In [1]: import numpy as np

In [2]: np.set_printoptions(precision=2, suppress=True, linewidth=100, floatmode="fixed")

In [3]: def tidy(a):
   ...:     return np.round(a, 2) + 0
   ...: 

In [4]: m1 = np.load("data.npy")

In [5]: m1
Out[5]: 
array([[ 1, -1,  1, -1, -1,  1, -1,  1],
       [ 1, -1,  1, -1,  1, -1,  1, -1],
       [ 1,  1, -1, -1,  1,  1, -1, -1],
       [ 1,  1,  1,  1,  1,  1,  1,  1],
       [ 1, -1, -1,  1, -1,  1,  1, -1],
       [ 1, -1, -1,  1,  1, -1, -1,  1]])

In [6]: rng = np.random.default_rng(8567)

In [7]: M2 = m1 + rng.integers(-2, 3, (6, 4)) @ rng.integers(-2, 3, (4, 8))

In [8]: M2
Out[8]: 
array([[ 3, -3,  6, -1, -2, -4,  4,  2],
       [ 3, -1,  8, -2, -3, -5,  3, -2],
       [-3,  9, -1, -3, -5, -1,  5, -9],
       [-3,  6, -3,  0,  0,  3,  1, -3],
       [-1, -2,  9, -2,  0, -9,  5,  1],
       [ 2,  2, -5,  2, -3,  4, -2, -3]])

In [9]: tidy(np.linalg.svd(M2 - m1, compute_uv=False))
Out[9]: array([21.02, 17.07,  7.24,  3.67,  0.00,  0.00])

In [10]: M2 - m1
Out[10]: 
array([[  2,  -2,   5,   0,  -1,  -5,   5,   1],
       [  2,   0,   7,  -1,  -4,  -4,   2,  -1],
       [ -4,   8,   0,  -2,  -6,  -2,   6,  -8],
       [ -4,   5,  -4,  -1,  -1,   2,   0,  -4],
       [ -2,  -1,  10,  -3,   1, -10,   4,   2],
       [  1,   3,  -4,   1,  -4,   5,  -1,  -4]])

In [11]: np.linalg.matrix_rank(M2 - m1, tol=1e-8)
Out[11]: np.int64(4)

In [12]: tidy(np.linalg.norm(m1, 2))
Out[12]: np.float64(2.83)

In [13]: tidy(np.linalg.norm(m1, 1)), tidy(np.linalg.norm(m1, np.inf))
Out[13]: (np.float64(6.0), np.float64(8.0))

In [14]: tidy(np.linalg.norm(m1, axis=0))
Out[14]: array([2.45, 2.45, 2.45, 2.45, 2.45, 2.45, 2.45, 2.45])

In [15]: E = np.arange(63).reshape(9, 7) + 4

In [16]: E
Out[16]: 
array([[ 4,  5,  6,  7,  8,  9, 10],
       [11, 12, 13, 14, 15, 16, 17],
       [18, 19, 20, 21, 22, 23, 24],
       [25, 26, 27, 28, 29, 30, 31],
       [32, 33, 34, 35, 36, 37, 38],
       [39, 40, 41, 42, 43, 44, 45],
       [46, 47, 48, 49, 50, 51, 52],
       [53, 54, 55, 56, 57, 58, 59],
       [60, 61, 62, 63, 64, 65, 66]])

In [17]: # null space of dimension 5

In [18]: Uu, sig, Vh = np.linalg.svd(E)

In [19]: np.argmax(sig[:-1] / (sig[1:] + 1e-6)) + 1
Out[19]: np.int64(2)

In [20]: tidy(sig)
Out[20]: array([312.98,   7.28,   0.00,   0.00,   0.00,   0.00,   0.00])

In [21]: M2 = Uu[:, :2] @ np.diag(sig[:2]) @ Vh[:2]

In [22]: tidy(np.linalg.norm(E - M2, 2)), tidy(sig[2])
Out[22]: (np.float64(0.0), np.float64(0.0))

In [23]: np.linalg.matrix_rank(E, rtol=0.05)
Out[23]: np.int64(1)

In [24]: tidy(np.linalg.norm(E - M2) / np.linalg.norm(E))
Out[24]: np.float64(0.0)

In [25]: tidy(M2)
Out[25]: 
array([[ 4.00,  5.00,  6.00,  7.00,  8.00,  9.00, 10.00],
       [11.00, 12.00, 13.00, 14.00, 15.00, 16.00, 17.00],
       [18.00, 19.00, 20.00, 21.00, 22.00, 23.00, 24.00],
       [25.00, 26.00, 27.00, 28.00, 29.00, 30.00, 31.00],
       [32.00, 33.00, 34.00, 35.00, 36.00, 37.00, 38.00],
       [39.00, 40.00, 41.00, 42.00, 43.00, 44.00, 45.00],
       [46.00, 47.00, 48.00, 49.00, 50.00, 51.00, 52.00],
       [53.00, 54.00, 55.00, 56.00, 57.00, 58.00, 59.00],
       [60.00, 61.00, 62.00, 63.00, 64.00, 65.00, 66.00]])

In [26]: M2 = E[0, 0] * E[1:] - np.outer(E[1:, 0], E[0])

In [27]: M2
Out[27]: 
array([[   0,   -7,  -14,  -21,  -28,  -35,  -42],
       [   0,  -14,  -28,  -42,  -56,  -70,  -84],
       [   0,  -21,  -42,  -63,  -84, -105, -126],
       [   0,  -28,  -56,  -84, -112, -140, -168],
       [   0,  -35,  -70, -105, -140, -175, -210],
       [   0,  -42,  -84, -126, -168, -210, -252],
       [   0,  -49,  -98, -147, -196, -245, -294],
       [   0,  -56, -112, -168, -224, -280, -336]])

In [28]: np.flatnonzero(~M2.round(6).any(axis=1))
Out[28]: array([], dtype=int64)

In [29]: np.linalg.matrix_rank(M2), np.linalg.matrix_rank(E)
Out[29]: (np.int64(1), np.int64(2))

In [30]: E[:, 0] / E[0, 0]
Out[30]: array([ 1.00,  2.75,  4.50,  6.25,  8.00,  9.75, 11.50, 13.25, 15.00])

In [31]: X = np.loadtxt("mat.csv", delimiter=",")

In [32]: X
Out[32]: 
array([[ 1.00,  0.00,  0.00,  0.00,  0.00,  0.00,  0.00],
       [ 0.00,  2.00,  0.00,  0.00,  0.00,  0.00,  0.00],
       [ 0.00,  0.00,  1.00,  0.00,  0.00,  0.00,  0.00],
       [ 0.00,  0.00,  0.00,  0.00,  0.00,  0.00,  0.00],
       [ 0.00,  0.00,  0.00,  0.00, -1.00,  0.00,  0.00],
       [ 0.00,  0.00,  0.00,  0.00,  0.00,  3.00,  0.00],
       [ 0.00,  0.00,  0.00,  0.00,  0.00,  0.00, -1.00]])

In [33]: # 7 groups of indices that never mix

In [34]: np.trace(X)
Out[34]: np.float64(5.0)

In [35]: np.allclose(X @ X.T, X.T @ X)
Out[35]: True

In [36]: r0 = np.array([2, 0, 3])

In [37]: np.convolve(X[1], r0)
Out[37]: array([0.00, 4.00, 0.00, 6.00, 0.00, 0.00, 0.00, 0.00, 0.00])

In [38]: np.polyval(r0, X[1])
Out[38]: array([ 3.00, 11.00,  3.00,  3.00,  3.00,  3.00,  3.00])

In [39]: np.array([np.convolve(row, r0, "same") for row in X])
Out[39]: 
array([[ 0.00,  3.00,  0.00,  0.00,  0.00,  0.00,  0.00],
       [ 4.00,  0.00,  6.00,  0.00,  0.00,  0.00,  0.00],
       [ 0.00,  2.00,  0.00,  3.00,  0.00,  0.00,  0.00],
       [ 0.00,  0.00,  0.00,  0.00,  0.00,  0.00,  0.00],
       [ 0.00,  0.00,  0.00, -2.00,  0.00, -3.00,  0.00],
       [ 0.00,  0.00,  0.00,  0.00,  6.00,  0.00,  9.00],
       [ 0.00,  0.00,  0.00,  0.00,  0.00, -2.00,  0.00]])

In [40]: data = np.load("layer3.npy")

In [41]: data
Out[41]: 
array([[ 5.10,  4.00,  2.00,  0.00, 10.10,  4.00,  8.10,  1.10,  6.10,  5.00,  2.10,  4.21,  8.21],
       [ 5.90,  4.00,  2.00,  0.00, 10.90,  4.00,  8.90,  1.90,  6.90,  5.00,  2.90,  5.80,  9.80],
       [ 5.32,  4.00,  2.00,  0.00, 10.32,  4.00,  8.32,  1.32,  6.32,  5.00,  2.32,  4.64,  8.64],
       [ 3.38,  4.00,  2.00,  0.00,  8.38,  4.00,  6.38, -0.62,  4.38,  5.00,  0.38,  0.75,  4.75],
       [ 4.25,  4.00,  2.00,  0.00,  9.25,  4.00,  7.25,  0.25,  5.25,  5.00,  1.25,  2.51,  6.51],
       [ 3.92,  4.00,  2.00,  0.00,  8.92,  4.00,  6.92, -0.08,  4.92,  5.00,  0.92,  1.84,  5.84],
       [ 4.27,  4.00,  2.00,  0.00,  9.27,  4.00,  7.27,  0.27,  5.27,  5.00,  1.27,  2.54,  6.54],
       [ 4.04,  4.00,  2.00,  0.00,  9.04,  4.00,  7.04,  0.04,  5.04,  5.00,  1.04,  2.08,  6.08],
       [ 4.59,  4.00,  2.00,  0.00,  9.59,  4.00,  7.59,  0.59,  5.59,  5.00,  1.59,  3.18,  7.18],
       [ 4.29,  4.00,  2.00,  0.00,  9.29,  4.00,  7.29,  0.29,  5.29,  5.00,  1.29,  2.58,  6.58],
       [ 4.02,  4.00,  2.00,  0.00,  9.02,  4.00,  7.02,  0.02,  5.02,  5.00,  1.02,  2.05,  6.05],
       [ 4.81,  4.00,  2.00,  0.00,  9.81,  4.00,  7.81,  0.81,  5.81,  5.00,  1.81,  3.62,  7.62],
       [ 2.32,  4.00,  2.00,  0.00,  7.32,  4.00,  5.32, -1.68,  3.32,  5.00, -0.68, -1.37,  2.63],
       [ 5.33,  4.00,  2.00,  0.00, 10.33,  4.00,  8.33,  1.33,  6.33,  5.00,  2.33,  4.67,  8.67],
       [ 3.67,  4.00,  2.00,  0.00,  8.67,  4.00,  6.67, -0.33,  4.67,  5.00,  0.67,  1.34,  5.34],
       [ 4.31,  4.00,  2.00,  0.00,  9.31,  4.00,  7.31,  0.31,  5.31,  5.00,  1.31,  2.62,  6.62],
       [ 4.39,  4.00,  2.00,  0.00,  9.39,  4.00,  7.39,  0.39,  5.39,  5.00,  1.39,  2.78,  6.78],
       [ 4.66,  4.00,  2.00,  0.00,  9.66,  4.00,  7.66,  0.66,  5.66,  5.00,  1.66,  3.33,  7.33],
       [ 3.19,  4.00,  2.00,  0.00,  8.19,  4.00,  6.19, -0.81,  4.19,  5.00,  0.19,  0.39,  4.39]])

In [42]: np.linalg.cond(data) > 100
Out[42]: np.True_

In [43]: [round(float(x), 2) for x in np.linalg.svd(data, compute_uv=False)[:3]]
Out[43]: [76.07, 9.19, 0.02]

In [44]: r = np.linalg.matrix_rank(data)

In [45]: r
Out[45]: np.int64(3)

In [46]: N = np.linalg.svd(data)[2][r:].T

In [47]: np.allclose(data @ N, 0)
Out[47]: True

In [48]: N.shape
Out[48]: (13, 10)

In [49]: [int(np.linalg.matrix_rank(data[:, :j + 1])) for j in range(13)]
Out[49]: [1, 2, 2, 2, 2, 2, 2, 2, 2, 2, 2, 3, 3]
